$ python -q
>>> import numpy as np
>>> from numpy import linalg as LA
>>> np.set_printoptions(suppress=True, linewidth=160)
>>> M = np.loadtxt("m.csv", delimiter=",")
>>> M
array([[-1.,  0.],
       [ 0., -1.]])
>>> ev, V = LA.eigh(M)
>>> vec = np.array([-2, -1])
>>> np.round(LA.eigvalsh(M[1:, 1:]), 1)
array([-1.])
>>> vec @ M @ vec
np.float64(-5.0)
>>> vec @ M @ vec / (vec @ vec), ev[0], ev[-1]
(np.float64(-1.0), np.float64(-1.0), np.float64(-1.0))
>>> np.abs(M).sum(axis=1).max(), np.abs(ev).max()
(np.float64(1.0), np.float64(1.0))
>>> np.round(LA.eigvals(M).sum().real, 1)
np.float64(-2.0)
>>> np.einsum("ii->", M)
np.float64(-2.0)
>>> round(float(LA.det(M[::-1])), 1)
-1.0
>>> round(LA.det(M.T), 1)
np.float64(1.0)
>>> np.einsum("ij,ji->", M, M)
np.float64(2.0)
>>> m1 = np.array([[1, -1, 1, -1], [1, 0, 0, 0], [1, 1, 1, 1]])
>>> # column 3 repeats column 1
>>> m1.reshape(-1, 2)
array([[ 1, -1],
       [ 1, -1],
       [ 1,  0],
       [ 0,  0],
       [ 1,  1],
       [ 1,  1]])
>>> m1.reshape(2, -1)
array([[ 1, -1,  1, -1,  1,  0],
       [ 0,  0,  1,  1,  1,  1]])
>>> m1.reshape(3, 5)
Traceback (most recent call last):
  File "<python-input-20>", line 1, in <module>
    m1.reshape(3, 5)
    ~~~~~~~~~~^^^^^^
ValueError: cannot reshape array of size 12 into shape (3,5)
>>> blk = m1.reshape(3, 2, -1)
>>> np.swapaxes(blk, 1, 2)[2]
array([[1, 1],
       [1, 1]])
>>> blk.shape
(3, 2, 2)
>>> np.einsum("ihd,jhd->hij", blk, blk).shape
(2, 3, 3)
>>> blk.transpose(1, 0, 2)
array([[[ 1, -1],
        [ 1,  0],
        [ 1,  1]],

       [[ 1, -1],
        [ 0,  0],
        [ 1,  1]]])
>>> blk.sum(axis=1)
array([[ 2, -2],
       [ 1,  0],
       [ 2,  2]])
>>> f = np.array([2, -2])
>>> np.array([np.convolve(row, f, "same") for row in m1])
array([[ 2, -4,  4, -4],
       [ 2, -2,  0,  0],
       [ 2,  0,  0,  0]])
>>> np.convolve(m1[2], f)
array([ 2,  0,  0,  0, -2])
>>> np.polyval(f, m1[2])
array([0, 0, 0, 0])
>>> np.round(LA.norm(m1, 1), 1), np.round(LA.norm(m1, np.inf), 1)
(np.float64(3.0), np.float64(4.0))
>>> out = np.array([[2, 2, 0], [1, 0, 0], [2, 2, 1], [2, 0, 1]])
>>> out.T @ m1.T
array([[1, 2, 7],
       [4, 2, 4],
       [0, 0, 2]])
>>> np.einsum("ik,kj->ij", m1, out)
array([[1, 4, 0],
       [2, 2, 0],
       [7, 4, 2]])
>>> LA.matrix_rank(np.vstack([m1, out.T]))
np.int64(4)
>>> np.vstack([m1, out.T]).shape
(6, 4)
>>> LA.matrix_rank(m1 @ out)
np.int64(3)
>>> np.einsum("ij,ij->i", m1, m1)
array([4, 1, 4])
>>> m1 @ out
array([[1, 4, 0],
       [2, 2, 0],
       [7, 4, 2]])
>>> out = np.array([[1, 1], [1, -1]])
>>> rng = np.random.default_rng(93551)
>>> feats = np.kron(out, np.kron(out, out))[rng.permutation(8)][:3]
>>> feats
array([[ 1, -1,  1, -1, -1,  1, -1,  1],
       [ 1,  1,  1,  1,  1,  1,  1,  1],
       [ 1, -1,  1, -1,  1, -1,  1, -1]])
>>> f = np.array([8, 4])
>>> np.polyval(f, feats[2])
array([12, -4, 12, -4, 12, -4, 12, -4])
>>> np.convolve(feats[2], f)
array([ 8, -4,  4, -4,  4, -4,  4, -4, -4])
>>> C2 = feats.T @ feats
>>> np.diag(C2)
array([3, 3, 3, 3, 3, 3, 3, 3])
>>> (feats @ feats.T).shape
(3, 3)
>>> np.unravel_index(np.abs(feats).argmax(), feats.shape)
(np.int64(0), np.int64(0))
>>> feats.sum(axis=0)
array([ 3, -1,  3, -1,  1,  1,  1,  1])
>>> round(LA.norm(feats), 1)
np.float64(4.9)
>>> feats.sum(axis=1)
array([0, 8, 0])
>>> np.count_nonzero(feats)
np.int64(24)
>>> round(LA.norm(feats[0], 1), 1), round(float(LA.norm(feats[0], np.inf)), 1)
(np.float64(8.0), 1.0)
>>> round(LA.norm(feats, 1), 1), np.round(LA.norm(feats, np.inf), 1)
(np.float64(3.0), np.float64(8.0))
>>> W1 = np.array([[0, 1, -3, -5, 3, -3],
...     [5, -3, 2, -2, 5, -2],
...     [-2, -4, 1, -2, -2, -3],
...     [-2, -4, -3, -1, -3, -5],
...     [4, 3, 0, -3, -4, -3],
...     [2, -5, -5, -3, 0, 3],
...     [4, 1, -2, 2, -3, 4],
...     [4, 1, 2, 4, -1, -4]])
>>> beta = np.array([2, 2, 3, 3, 0, 1])
>>> act = np.maximum(feats @ W1 + beta, 0)
>>> LA.matrix_rank(act)
np.int64(3)
>>> basis = np.array([[8, 2], [-9, -7], [-1, -4], [-6, -8], [-6, -5], [-2, 5]])
>>> act @ basis
array([[ -37,  -37],
       [ 136,   34],
       [-137,  -90]])
>>> O, _ = LA.qr(np.array([[0.6, -0.3, -0.1, 0.4],
...     [0.0, -0.8, -1.8, -0.7],
...     [-0.4, 0.6, -2.9, 0.4],
...     [1.4, -0.1, -1.0, -0.1]]))
>>> V, _ = LA.qr(np.array([[0.8, -1.4, 0.2], [0.2, -0.4, -0.3], [1.2, -0.2, 0.5]]))
>>> sv = 5 * 0.2 ** np.arange(3)
>>> mat = O[:, :3] * sv @ V[:3]
>>> mat.round(1)
array([[ 1.1,  1.5,  0.4],
       [ 0.2,  0.1, -0.8],
       [-0.6, -1.2,  0.1],
       [ 2.4,  3.4,  1.4]])
>>> vec = np.array([2, 0, 1])
>>> y = mat @ vec
>>> np.round(LA.lstsq(mat, y)[0], 1) + 0
array([2., 0., 1.])
>>> np.round(LA.pinv(mat) @ mat, 1) + 0
array([[1., 0., 0.],
       [0., 1., 0.],
       [0., 0., 1.]])
>>> np.round(LA.solve(mat.T @ mat, mat.T @ y), 1) + 0
array([2., 0., 1.])
>>> y = y + 0.1 * rng.normal(size=4)
>>> y.round(1)
array([ 2.4, -0.6, -1.1,  6.5])
>>> beta, *_ = LA.lstsq(mat, y)
>>> beta.round()
array([2., 0., 1.])
>>> beta.round(1) + 0
array([1.9, 0. , 1.2])
>>> np.round(mat.T @ (y - mat @ beta), 1) + 0
array([0., 0., 0.])
>>> blk = np.stack([mat, -2 * mat, mat[::-1]])
>>> LA.matrix_rank(blk)
array([3, 3, 3])
>>> np.round(np.einsum("bij,cij->bc", blk, blk), 1)
array([[ 26. , -52.1,  16.1],
       [-52.1, 104.2, -32.1],
       [ 16.1, -32.1,  26. ]])
>>> out = mat / np.sqrt((mat ** 2).mean(axis=1, keepdims=True))
>>> np.round(mat - mat.mean(axis=1, keepdims=True), 1) + 0
array([[ 0.1,  0.5, -0.6],
       [ 0.4,  0.3, -0.6],
       [-0.1, -0.6,  0.7],
       [ 0. ,  1. , -1. ]])
>>> np.round(LA.norm(out, axis=1), 1)
array([1.7, 1.7, 1.7, 1.7])
>>> LA.matrix_rank(out) == LA.matrix_rank(mat)
np.True_
>>> proj = mat @ LA.solve(mat.T @ mat, mat.T)
>>> np.allclose(proj @ proj, proj)
True
>>> np.round(np.diag(proj), 1)
array([0.2, 1. , 1. , 0.9])
>>> np.round(LA.eigvalsh(proj), 1) + 0
array([0., 1., 1., 1.])
>>> arr = np.load("mat.npy")
>>> arr
array([[0., 1., 1.],
       [1., 0., 0.],
       [1., 0., 0.]])
>>> W1 = np.array([[2, -1], [-3, -2], [3, -4]])
>>> beta = np.array([1, 2])
>>> act = np.maximum(arr @ W1 + beta, 0)
>>> act
array([[1., 0.],
       [3., 1.],
       [3., 1.]])
>>> LA.matrix_rank(act)
np.int64(2)
>>> basis = np.array([[5, -8, -5], [6, -5, 5]])
>>> W1 @ basis
array([[  4, -11, -15],
       [-27,  34,   5],
       [ -9,  -4, -35]])
>>> act @ basis
array([[  5.,  -8.,  -5.],
       [ 21., -29., -10.],
       [ 21., -29., -10.]])
